>>> import numpy as np
>>> import numpy.linalg as la
>>> np.set_printoptions(precision=3, suppress=True, linewidth=160, floatmode="fixed")
>>> m1 = np.load("data.npy")
>>> m1
array([[ 1, -2,  4, -8],
       [ 1, -1,  1, -1],
       [ 1,  0,  0,  0],
       [ 1,  1,  1,  1]])
>>> # row 0 is much longer than the rest
>>> vec = np.array([-1, -1, 1, -3])
>>> y = m1 @ vec
>>> coef, lr = np.zeros(4), 1 / la.norm(m1, 2) ** 2
>>> for i in range(50):
...     coef -= lr * m1.T @ (m1 @ coef - y)
...     if i % 10 == 0: print(i, round(la.norm(m1 @ coef - y), 3))
... 
0 2.765
10 1.673
20 1.034
30 0.667
40 0.46
>>> coef
array([-0.675, -0.947,  0.771, -3.084])
>>> Y = m1[0, 0] * m1[1:] - np.outer(m1[1:, 0], m1[0])
>>> Y
array([[ 0,  1, -3,  7],
       [ 0,  2, -4,  8],
       [ 0,  3, -3,  9]])
>>> la.matrix_rank(Y), la.matrix_rank(m1)
(np.int64(3), np.int64(4))
>>> w1 = np.array([[-3, 1, 0, 2], [-1, -3, 1, 3], [-3, 3, 2, -3], [0, -2, -2, -3]])
>>> coef = np.array([-3, 2, 5, 3])
>>> H = np.maximum(m1 @ w1 + coef, 0)
>>> H
array([[ 0, 37, 27, 11],
       [ 0, 11,  8,  2],
       [ 0,  3,  5,  5],
       [ 0,  1,  6,  2]])
>>> la.matrix_rank(H)
np.int64(3)
>>> (H > 0).mean(axis=0)
array([0.000, 1.000, 1.000, 1.000])
>>> cent = np.array([[-1, -4], [-4, -5], [-5, 2], [4, 4]])
>>> H @ cent
array([[-239,  -87],
       [ -76,  -31],
       [ -17,   15],
       [ -26,   15]])
>>> r0, v = H[2], H[0]
>>> r0 @ r0
np.int64(59)
>>> pr = (r0 @ v) / (r0 @ r0) * r0
>>> np.round(la.norm(r0 + v) ** 2 + la.norm(r0 - v) ** 2, 3)
np.float64(4556.0)
>>> la.matrix_rank(np.outer(r0, v))
np.int64(1)
>>> pr
array([ 0.000, 15.305, 25.508, 25.508])
>>> np.outer(r0, v)
array([[  0,   0,   0,   0],
       [  0, 111,  81,  33],
       [  0, 185, 135,  55],
       [  0, 185, 135,  55]])
>>> F = np.load("out1.npy")
>>> F
array([[ -2.000, -11.000,  14.000,  -6.000],
       [  4.000,  13.000, -16.000,   6.000],
       [  4.000,   4.000,  -4.000,   0.000],
       [  5.000,  -7.000,  13.000,  -9.000]])
>>> # rows and columns are dependent
>>> np.allclose(F[:-1].T @ la.lstsq(F[:-1].T, F[-1])[0], F[-1])
False
>>> la.lstsq(F[:-1].T, F[-1])[2]
np.int32(2)
>>> round(float(np.trace(la.pinv(F) @ F)), 3)
3.0
>>> np.unique(F.round(6), axis=0).shape
(4, 4)
>>> la.matrix_power(F, 3)
array([[  -8.000,  -89.000,  116.000,  -54.000],
       [  16.000,   97.000, -124.000,   54.000],
       [  16.000,   16.000,  -16.000,    0.000],
       [  35.000,  -73.000,  127.000,  -81.000]])
>>> np.round(np.sort(np.abs(la.eigvals(F))), 3) + 0
array([0.000, 2.000, 3.000, 3.000])
>>> round(float(la.det(F)), 3)
0.0
>>> np.trace(F)
np.float64(-2.0)
>>> F @ F
array([[-14.000, -23.000,  14.000,   0.000],
       [ 10.000,  19.000, -10.000,   0.000],
       [ -8.000,  -8.000,   8.000,   0.000],
       [-31.000, -31.000,  13.000,   9.000]])
>>> round(np.abs(la.eigvals(F)).max(), 3)
np.float64(3.0)
>>> Y = np.array([[3, 0, 1], [3, 0, 0]])
>>> cent = np.kron(Y, m1)
>>> la.matrix_rank(cent)
np.int64(8)
>>> cent
array([[  3,  -6,  12, -24,   0,   0,   0,   0,   1,  -2,   4,  -8],
       [  3,  -3,   3,  -3,   0,   0,   0,   0,   1,  -1,   1,  -1],
       [  3,   0,   0,   0,   0,   0,   0,   0,   1,   0,   0,   0],
       [  3,   3,   3,   3,   0,   0,   0,   0,   1,   1,   1,   1],
       [  3,  -6,  12, -24,   0,   0,   0,   0,   0,   0,   0,   0],
       [  3,  -3,   3,  -3,   0,   0,   0,   0,   0,   0,   0,   0],
       [  3,   0,   0,   0,   0,   0,   0,   0,   0,   0,   0,   0],
       [  3,   3,   3,   3,   0,   0,   0,   0,   0,   0,   0,   0]])
>>> Uu, sig, Vt = la.svd(F)
>>> sig.round(3) + 0
array([33.532,  9.024,  0.437,  0.000])
>>> Y = Uu[:, :3] @ np.diag(sig[:3]) @ Vt[:3]
>>> la.matrix_rank(F, rtol=0.05)
np.int64(2)
>>> rng = np.random.default_rng(36)
>>> lab = rng.permutation(4)
>>> lab
array([0, 1, 3, 2])
>>> Y = F[lab][:, lab]
>>> round(la.det(Y), 3), round(la.det(F[lab]), 3)
(np.float64(-0.0), np.float64(-0.0))
>>> np.diag(Y)
array([-2.000, 13.000, -9.000, -4.000])
>>> A = np.array([[-2.0, 1.0, 0.0, 0.0],
...     [0.0, -2.0, 1.0, 0.0],
...     [0.0, 0.0, -2.0, 1.0],
...     [0.0, 0.0, 0.0, -2.0]])
>>> # triangular, det is the product of the diagonal
>>> np.sort(np.abs(la.eigvals(A)))
array([2.000, 2.000, 2.000, 2.000])
>>> (A + A.T) / 2
array([[-2.000,  0.500,  0.000,  0.000],
       [ 0.500, -2.000,  0.500,  0.000],
       [ 0.000,  0.500, -2.000,  0.500],
       [ 0.000,  0.000,  0.500, -2.000]])
>>> la.matrix_power(A, 2)
array([[ 4.000, -4.000,  1.000,  0.000],
       [ 0.000,  4.000, -4.000,  1.000],
       [ 0.000,  0.000,  4.000, -4.000],
       [ 0.000,  0.000,  0.000,  4.000]])
>>> np.allclose(A @ A.T, A.T @ A)
False
>>> np.trace(A)
np.float64(-8.0)
